$ ipython --no-banner

In [1]: import numpy as np

In [2]: np.set_printoptions(precision=2, suppress=True, linewidth=100, floatmode="fixed")

In [3]: rd = lambda a: np.round(a, 2) + 0

In [4]: X = np.loadtxt("run3.csv", delimiter=",")

In [5]: print(rd(X))
[[ 1.18 -0.63 -0.54 -0.05]
 [-0.63  1.40 -0.09  0.23]
 [-0.54 -0.09  0.38 -0.05]
 [-0.05  0.23 -0.05  0.04]]

In [6]: print(rd((X + X.T) / 2))
[[ 1.18 -0.63 -0.54 -0.05]
 [-0.63  1.40 -0.09  0.23]
 [-0.54 -0.09  0.38 -0.05]
 [-0.05  0.23 -0.05  0.04]]

In [7]: X.inv()
---------------------------------------------------------------------------
AttributeError                            Traceback (most recent call last)
Cell In[7], line 1
----> 1 X.inv()

AttributeError: 'numpy.ndarray' object has no attribute 'inv'

In [8]: print(rd(np.linalg.matrix_power(X, 4)))
[[ 7.49 -7.31 -2.27 -0.96]
 [-7.31  8.48  1.75  1.20]
 [-2.27  1.75  0.85  0.20]
 [-0.96  1.20  0.20  0.17]]

In [9]: rng = np.random.default_rng(84783)

In [10]: z = rng.permutation(4)

In [11]: print(z)
[0 3 2 1]

In [12]: out = X[z][:, z]

In [13]: print(rd(np.trace(out)))
3.0

In [14]: print(rd(np.sort(np.abs(np.linalg.eigvals(out)))))
[0.00 0.00 1.00 2.00]

In [15]: print(rd(np.diag(out)))
[1.18 0.04 0.38 1.40]

In [16]: U, sigma, vt = np.linalg.svd(X)

In [17]: vecs = vt[:(sigma > 1e-8).sum()]

In [18]: vec = X[0] + -1 * X[3] + rng.integers(2) * np.eye(4)[1]

In [19]: print(rd(vec))
[ 1.23 -0.86 -0.49 -0.09]

In [20]: print(np.linalg.matrix_rank(np.vstack([X, vec])))
2

In [21]: w, vecs = np.linalg.eigh(X)

In [22]: print((w > 1e-8).sum(), (w < -1e-8).sum())
2 0

In [23]: print(rd(vecs @ np.diag(w) @ vecs.T))
[[ 1.18 -0.63 -0.54 -0.05]
 [-0.63  1.40 -0.09  0.23]
 [-0.54 -0.09  0.38 -0.05]
 [-0.05  0.23 -0.05  0.04]]

In [24]: print(rd(np.abs(vecs[:, -1])))
[0.67 0.71 0.18 0.10]

In [25]: print(rd(np.linalg.norm(X, 2)))
2.0

In [26]: print(np.linalg.norm(X, axis=1).argmax())
1

In [27]: print(rd(np.linalg.norm(X[1], 1)), rd(np.linalg.norm(X[1], np.inf)))
2.34 1.4

In [28]: print(rd(np.linalg.norm(X, 1)), rd(np.linalg.norm(X, np.inf)))
2.4 2.4

In [29]: J = np.load("w.npy")

In [30]: print(J)
[[ 3  2  2]
 [ 3  0  3]
 [ 2 -4 -3]
 [15  2 14]]

In [31]: out = J + rng.integers(-2, 3, (4, 1)) @ rng.integers(-2, 3, (1, 3))

In [32]: print(out)
[[ 5  3  4]
 [ 3  0  3]
 [ 2 -4 -3]
 [13  1 12]]

In [33]: print(np.linalg.matrix_rank(out - J, tol=1e-8))
1

In [34]: print(rd(np.linalg.svd(out - J, compute_uv=False)))
[4.24 0.00 0.00]

In [35]: vec = np.array([3, 2, -2])

In [36]: y = out @ vec

In [37]: print(rd(np.linalg.lstsq(out, y)[0]))
[ 3.00  2.00 -2.00]

In [38]: y = y + 0.05 * rng.normal(size=4)

In [39]: print(rd(y))
[13.03  2.97  4.04 16.97]

In [40]: b, *_ = np.linalg.lstsq(out, y)

In [41]: print(rd(b))
[ 3.01  2.01 -2.02]

In [42]: print(b.round())
[ 3.00  2.00 -2.00]

In [43]: print(rd(np.linalg.norm(y - out @ b)))
0.02

In [44]: out = J / np.linalg.norm(J, axis=1, keepdims=True)

In [45]: gram = out @ out.T

In [46]: print(np.argwhere(np.triu(np.abs(gram) > 0.95, 1)))
[[1 3]]

In [47]: print(rd(gram))
[[ 1.00  0.86 -0.36  0.91]
 [ 0.86  1.00 -0.13  0.99]
 [-0.36 -0.13  1.00 -0.18]
 [ 0.91  0.99 -0.18  1.00]]

In [48]: print((gram - 2 * np.eye(4)).round(6).argmax(axis=1))
[3 3 1 1]

In [49]: q = J.astype(float).copy()

In [50]: for j in range(3):
    ...:     q[:, j] -= q[:, :j] @ (q[:, :j].T @ q[:, j])
    ...:     q[:, j] /= np.linalg.norm(q[:, j])
    ...: 

In [51]: print(rd(q.T @ J))
[[15.72  1.78 13.93]
 [ 0.00  4.56  4.20]
 [ 0.00  0.00  2.48]]

In [52]: print(rd(q))
[[ 0.19  0.36 -0.88]
 [ 0.19 -0.07  0.26]
 [ 0.13 -0.93 -0.35]
 [ 0.95  0.07  0.17]]

In [53]: out = np.array([[9, 0], [6, -8]])

In [54]: basis = np.kron(out, J)

In [55]: print(rd(np.linalg.norm(basis, 2)), rd(np.linalg.norm(out, 2) * np.linalg.norm(J, 2)))
257.96 257.96

In [56]: print(np.linalg.matrix_rank(basis))
6

In [57]: K = np.load("data.npy")

In [58]: print(K)
[[ 1  1  2]
 [ 1  1  2]
 [-2  2 -1]
 [ 0  0  1]
 [-2  2 -1]
 [-2  2 -1]
 [ 0  0  0]
 [ 0  0  0]
 [ 0  0  0]
 [ 1  1  2]
 [-2  2 -1]
 [ 0  0  0]
 [ 0  0  0]
 [ 1  1  2]
 [ 0  0  1]
 [ 1  1  3]
 [ 0  0  0]
 [ 1  1  2]
 [-2  2 -1]
 [ 0  0  0]]

In [59]: vec = np.array([4, -1, 1])

In [60]: y = K @ vec

In [61]: print(rd(np.linalg.solve(K.T @ K, K.T @ y)))
[ 4.00 -1.00  1.00]

In [62]: y = y + 0.02 * rng.normal(size=20)

In [63]: print(rd(y))
[  5.02   4.97 -10.98   1.00 -11.00 -11.03  -0.01  -0.03   0.01   5.00 -11.03  -0.02   0.01   5.00
   1.00   6.03  -0.01   4.99 -11.00  -0.02]

In [64]: b, *_ = np.linalg.lstsq(K, y)

In [65]: print(rd(np.linalg.norm(y - K @ b)))
0.08

In [66]: print([round(float(np.linalg.norm(np.linalg.solve(K.T @ K + lam * np.eye(3), K.T @ y))), 2) for lam in (0, 1, 10, 100)])
[4.24, 3.81, 3.18, 1.32]
